>>> import numpy as np
>>> np.set_printoptions(precision=4, suppress=True, linewidth=120)
>>> rng = np.random.default_rng(980896)
>>> W0 = np.eye(12, dtype=int)[rng.permutation(12)] * np.array([1, 1, 1, 3, 3, 1, 2, 0, 3, 0, -3, -1])
>>> W0
array([[ 0,  0,  0,  0,  0,  1,  0,  0,  0,  0,  0,  0],
       [ 0,  0,  0,  0,  3,  0,  0,  0,  0,  0,  0,  0],
       [ 0,  0,  1,  0,  0,  0,  0,  0,  0,  0,  0,  0],
       [ 0,  0,  0,  0,  0,  0,  2,  0,  0,  0,  0,  0],
       [ 0,  0,  0,  3,  0,  0,  0,  0,  0,  0,  0,  0],
       [ 0,  0,  0,  0,  0,  0,  0,  0,  0,  0,  0, -1],
       [ 1,  0,  0,  0,  0,  0,  0,  0,  0,  0,  0,  0],
       [ 0,  1,  0,  0,  0,  0,  0,  0,  0,  0,  0,  0],
       [ 0,  0,  0,  0,  0,  0,  0,  0,  0,  0, -3,  0],
       [ 0,  0,  0,  0,  0,  0,  0,  0,  0,  0,  0,  0],
       [ 0,  0,  0,  0,  0,  0,  0,  0,  0,  0,  0,  0],
       [ 0,  0,  0,  0,  0,  0,  0,  0,  3,  0,  0,  0]])
>>> np.linalg.lstsq(W0[:-1].T, W0[-1])[2]
np.int32(9)
>>> round(float(np.trace(np.linalg.pinv(W0) @ W0)), 4)
10.0
>>> np.abs(np.diag(np.linalg.qr(W0)[1])) > 1e-9
array([ True,  True,  True,  True,  True,  True,  True, False,  True, False,  True, False])
>>> Uu, sigma, VT = np.linalg.svd(W0)
>>> evecs = VT[:(sigma > 1e-8).sum()]
>>> vec = W0[3] + -3 * W0[11] + rng.integers(2) * np.eye(12)[0]
>>> vec
array([ 1.,  0.,  0.,  0.,  0.,  0.,  2.,  0., -9.,  0.,  0.,  0.])
>>> np.linalg.matrix_rank(np.vstack([W0, vec]))
np.int64(10)
>>> evecs.T @ evecs
array([[1., 0., 0., 0., 0., 0., 0., 0., 0., 0., 0., 0.],
       [0., 1., 0., 0., 0., 0., 0., 0., 0., 0., 0., 0.],
       [0., 0., 1., 0., 0., 0., 0., 0., 0., 0., 0., 0.],
       [0., 0., 0., 1., 0., 0., 0., 0., 0., 0., 0., 0.],
       [0., 0., 0., 0., 1., 0., 0., 0., 0., 0., 0., 0.],
       [0., 0., 0., 0., 0., 1., 0., 0., 0., 0., 0., 0.],
       [0., 0., 0., 0., 0., 0., 1., 0., 0., 0., 0., 0.],
       [0., 0., 0., 0., 0., 0., 0., 0., 0., 0., 0., 0.],
       [0., 0., 0., 0., 0., 0., 0., 0., 1., 0., 0., 0.],
       [0., 0., 0., 0., 0., 0., 0., 0., 0., 0., 0., 0.],
       [0., 0., 0., 0., 0., 0., 0., 0., 0., 0., 1., 0.],
       [0., 0., 0., 0., 0., 0., 0., 0., 0., 0., 0., 1.]])
>>> np.diag(evecs.T @ evecs)
array([1., 1., 1., 1., 1., 1., 1., 0., 1., 0., 1., 1.])
>>> np.allclose(evecs.T @ evecs @ vec, vec)
True
>>> K = np.load("m.npy")
>>> K
array([[0, 0, 0, 0],
       [2, 3, 0, 0],
       [0, 0, 0, 0],
       [0, 0, 2, 3]])
>>> round(np.linalg.det(K), 4)
np.float64(0.0)
>>> np.flatnonzero(np.linalg.matrix_power((K != 0) + (K.T != 0) + np.eye(4), 4)[2])
array([2, 3])
>>> th = np.radians(135)
>>> Rm = np.eye(4)
>>> Rm[2, 2] = Rm[0, 0] = np.cos(th)
>>> Rm[2, 0], Rm[0, 2] = -np.sin(th), np.sin(th)
>>> Rm
array([[-0.7071,  0.    ,  0.7071,  0.    ],
       [ 0.    ,  1.    ,  0.    ,  0.    ],
       [-0.7071,  0.    , -0.7071,  0.    ],
       [ 0.    ,  0.    ,  0.    ,  1.    ]])
>>> out = K @ Rm.T
>>> round(np.linalg.det(Rm), 4), round(float(np.trace(Rm)), 4)
(np.float64(1.0), 0.5858)
>>> np.allclose(K @ K.T, out @ out.T)
True
>>> out
array([[ 0.    ,  0.    ,  0.    ,  0.    ],
       [-1.4142,  3.    , -1.4142,  0.    ],
       [ 0.    ,  0.    ,  0.    ,  0.    ],
       [ 1.4142,  0.    , -1.4142,  3.    ]])
>>> arr = np.array([[1, 1, -1, -1, -1, -1, 1, 1],
...     [1, 1, 1, 1, -1, -1, -1, -1],
...     [1, -1, 1, -1, -1, 1, -1, 1],
...     [1, 1, -1, -1, 1, 1, -1, -1],
...     [1, -1, -1, 1, 1, -1, -1, 1],
...     [1, -1, 1, -1, 1, -1, 1, -1]])
>>> out = arr / np.sqrt((arr ** 2).mean(axis=1, keepdims=True))
>>> np.linalg.matrix_rank(arr - arr.mean(axis=1, keepdims=True))
np.int64(6)
>>> np.linalg.norm(out, axis=1)
array([2.8284, 2.8284, 2.8284, 2.8284, 2.8284, 2.8284])
>>> arr - arr.mean(axis=1, keepdims=True)
array([[ 1.,  1., -1., -1., -1., -1.,  1.,  1.],
       [ 1.,  1.,  1.,  1., -1., -1., -1., -1.],
       [ 1., -1.,  1., -1., -1.,  1., -1.,  1.],
       [ 1.,  1., -1., -1.,  1.,  1., -1., -1.],
       [ 1., -1., -1.,  1.,  1., -1., -1.,  1.],
       [ 1., -1.,  1., -1.,  1., -1.,  1., -1.]])
>>> u = np.array([2, 2, 3])
>>> np.correlate(arr[2], arr[5], "full")
array([-1,  2, -3,  4, -3,  2, -1,  0,  1, -2,  3, -4,  3, -2,  1])
>>> np.convolve(arr[2], u)
array([ 2,  0,  3, -3, -1, -3, -3,  3, -1,  3])
>>> np.polyval(u, arr[2])
array([7, 3, 7, 3, 3, 7, 3, 7])
>>> def softmax(z):
...     e = np.exp(z - z.max(axis=-1, keepdims=True))
...     return e / e.sum(axis=-1, keepdims=True)
... 
>>> np.round(softmax(10 * arr[2]), 4) + 0
array([0.25, 0.  , 0.25, 0.  , 0.  , 0.25, 0.  , 0.25])
>>> scores = arr @ arr.T / np.sqrt(8)
>>> softmax(scores).round(6).argmax(axis=1)
array([0, 1, 2, 3, 4, 5])
